% ipython --no-banner

In [1]: import numpy as np

In [2]: np.set_printoptions(precision=3, suppress=True, linewidth=140, floatmode="fixed")

In [3]: rd = lambda a: np.round(a, 3) + 0

In [4]: W0 = np.load("m.npy")

In [5]: rd(W0)
Out[5]: 
array([[-3.269,  2.835, -2.475,  1.175,  1.825],
       [ 0.458,  4.335, -2.805,  1.065,  1.935],
       [ 1.358,  2.195,  0.332,  2.111,  0.889],
       [ 0.708,  6.423, -5.383,  0.206,  2.794],
       [-4.278, -0.054,  0.808,  2.269,  0.731],
       [ 0.206,  0.674,  1.793,  2.598,  0.402],
       [ 5.473,  1.358,  3.171,  3.057, -0.057],
       [ 4.345, -0.633,  5.247,  3.749, -0.749],
       [ 8.697,  5.910, -1.300,  1.567,  1.433],
       [-4.647,  3.606, -4.056,  0.648,  2.352],
       [-0.161,  2.800, -1.098,  1.634,  1.366],
       [ 1.754, -0.219,  3.604,  3.201, -0.201],
       [-1.075, -1.012,  3.412,  3.137, -0.137],
       [ 1.805,  1.295,  1.680,  2.560,  0.440],
       [ 3.227,  2.206,  1.118,  2.373,  0.627],
       [-2.745,  0.606,  0.616,  2.205,  0.795],
       [ 1.034, -3.472,  7.478,  4.493, -1.493],
       [ 4.023,  3.108,  0.299,  2.100,  0.900],
       [-4.981,  3.284, -3.785,  0.738,  2.262],
       [ 3.646,  4.212, -1.281,  1.573,  1.427],
       [ 0.475,  3.490, -1.712,  1.429,  1.571],
       [-1.330,  2.000, -0.570,  1.810,  1.190],
       [ 1.135,  3.855, -1.898,  1.367,  1.633],
       [ 0.268,  3.478, -1.785,  1.405,  1.595],
       [ 0.433,  1.302,  1.083,  2.361,  0.639],
       [ 0.477,  1.025,  1.457,  2.486,  0.514],
       [-1.708,  0.943,  0.627,  2.209,  0.791],
       [-5.210, -0.818,  1.390,  2.463,  0.537],
       [ 8.840,  2.655,  2.947,  2.982,  0.018],
       [ 2.122,  1.020,  2.170,  2.723,  0.277],
       [-5.025, -0.343,  0.859,  2.286,  0.714],
       [ 2.840,  1.806,  1.466,  2.489,  0.511],
       [-0.632,  3.760, -2.533,  1.156,  1.844],
       [-1.484,  7.712, -7.979, -0.660,  3.660],
       [ 0.580,  3.613, -1.826,  1.391,  1.609]])

In [6]: U, sigma, Vh = np.linalg.svd(W0)

In [7]: rd(sigma)
Out[7]: array([24.227, 22.546, 14.356,  0.000,  0.000])

In [8]: np.argmax(sigma[:-1] / (sigma[1:] + 1e-6)) + 1
Out[8]: np.int64(3)

In [9]: A2 = U[:, :3] @ np.diag(sigma[:3]) @ Vh[:3]

In [10]: np.linalg.matrix_rank(A2)
Out[10]: np.int64(3)

In [11]: rd(np.linalg.norm(W0 - A2, 2)), rd(sigma[3])
Out[11]: (np.float64(0.0), np.float64(0.0))

In [12]: np.linalg.matrix_rank(W0, rtol=0.05)
Out[12]: np.int64(3)

In [13]: T = np.stack([W0, 2 * W0, W0[::-1]])

In [14]: (T @ W0.T).shape
Out[14]: (3, 35, 35)

In [15]: np.linalg.matrix_rank(T.reshape(3, -1))
Out[15]: np.int64(2)

In [16]: rd(np.einsum("bij,cij->bc", T, T))
Out[16]: 
array([[1301.378, 2602.755,  349.679],
       [2602.755, 5205.511,  699.357],
       [ 349.679,  699.357, 1301.378]])

In [17]: rd(np.trace(np.linalg.pinv(W0) @ W0))
Out[17]: np.float64(3.0)

In [18]: np.linalg.lstsq(W0[:-1].T, W0[-1])[2]
Out[18]: np.int32(3)

In [19]: labels = W0[:, 3] > np.median(W0[:, 3])

In [20]: u = W0[labels].mean(axis=0) - W0[~labels].mean(axis=0)

In [21]: ((W0 - W0.mean(axis=0)) @ u > 0).astype(int)
Out[21]: array([0, 0, 1, 0, 1, 1, 1, 1, 0, 0, 0, 1, 1, 1, 1, 1, 1, 1, 0, 0, 0, 0, 0, 0, 1, 1, 1, 1, 1, 1, 1, 1, 0, 0, 0])

In [22]: labels.astype(int)
Out[22]: array([0, 0, 0, 0, 1, 1, 1, 1, 0, 0, 0, 1, 1, 1, 1, 0, 1, 0, 0, 0, 0, 0, 0, 0, 1, 1, 1, 1, 1, 1, 1, 1, 0, 0, 0])

In [23]: u = np.array([1, 1, 1, 2, 2, 2, 2, 2, 0, 2, 2, 0, 0, 2])

In [24]: v = np.array([0, 1, -1, 0, -1, 0])

In [25]: m1 = u[:, None] + v[None, :]

In [26]: m1
Out[26]: 
array([[ 1,  2,  0,  1,  0,  1],
       [ 1,  2,  0,  1,  0,  1],
       [ 1,  2,  0,  1,  0,  1],
       [ 2,  3,  1,  2,  1,  2],
       [ 2,  3,  1,  2,  1,  2],
       [ 2,  3,  1,  2,  1,  2],
       [ 2,  3,  1,  2,  1,  2],
       [ 2,  3,  1,  2,  1,  2],
       [ 0,  1, -1,  0, -1,  0],
       [ 2,  3,  1,  2,  1,  2],
       [ 2,  3,  1,  2,  1,  2],
       [ 0,  1, -1,  0, -1,  0],
       [ 0,  1, -1,  0, -1,  0],
       [ 2,  3,  1,  2,  1,  2]])

In [27]: cov = np.cov(m1, rowvar=False)

In [28]: np.corrcoef(m1.T)
Out[28]: 
array([[1.000, 1.000, 1.000, 1.000, 1.000, 1.000],
       [1.000, 1.000, 1.000, 1.000, 1.000, 1.000],
       [1.000, 1.000, 1.000, 1.000, 1.000, 1.000],
       [1.000, 1.000, 1.000, 1.000, 1.000, 1.000],
       [1.000, 1.000, 1.000, 1.000, 1.000, 1.000],
       [1.000, 1.000, 1.000, 1.000, 1.000, 1.000]])

In [29]: np.median(m1, axis=0)
Out[29]: array([2.000, 3.000, 1.000, 2.000, 1.000, 2.000])
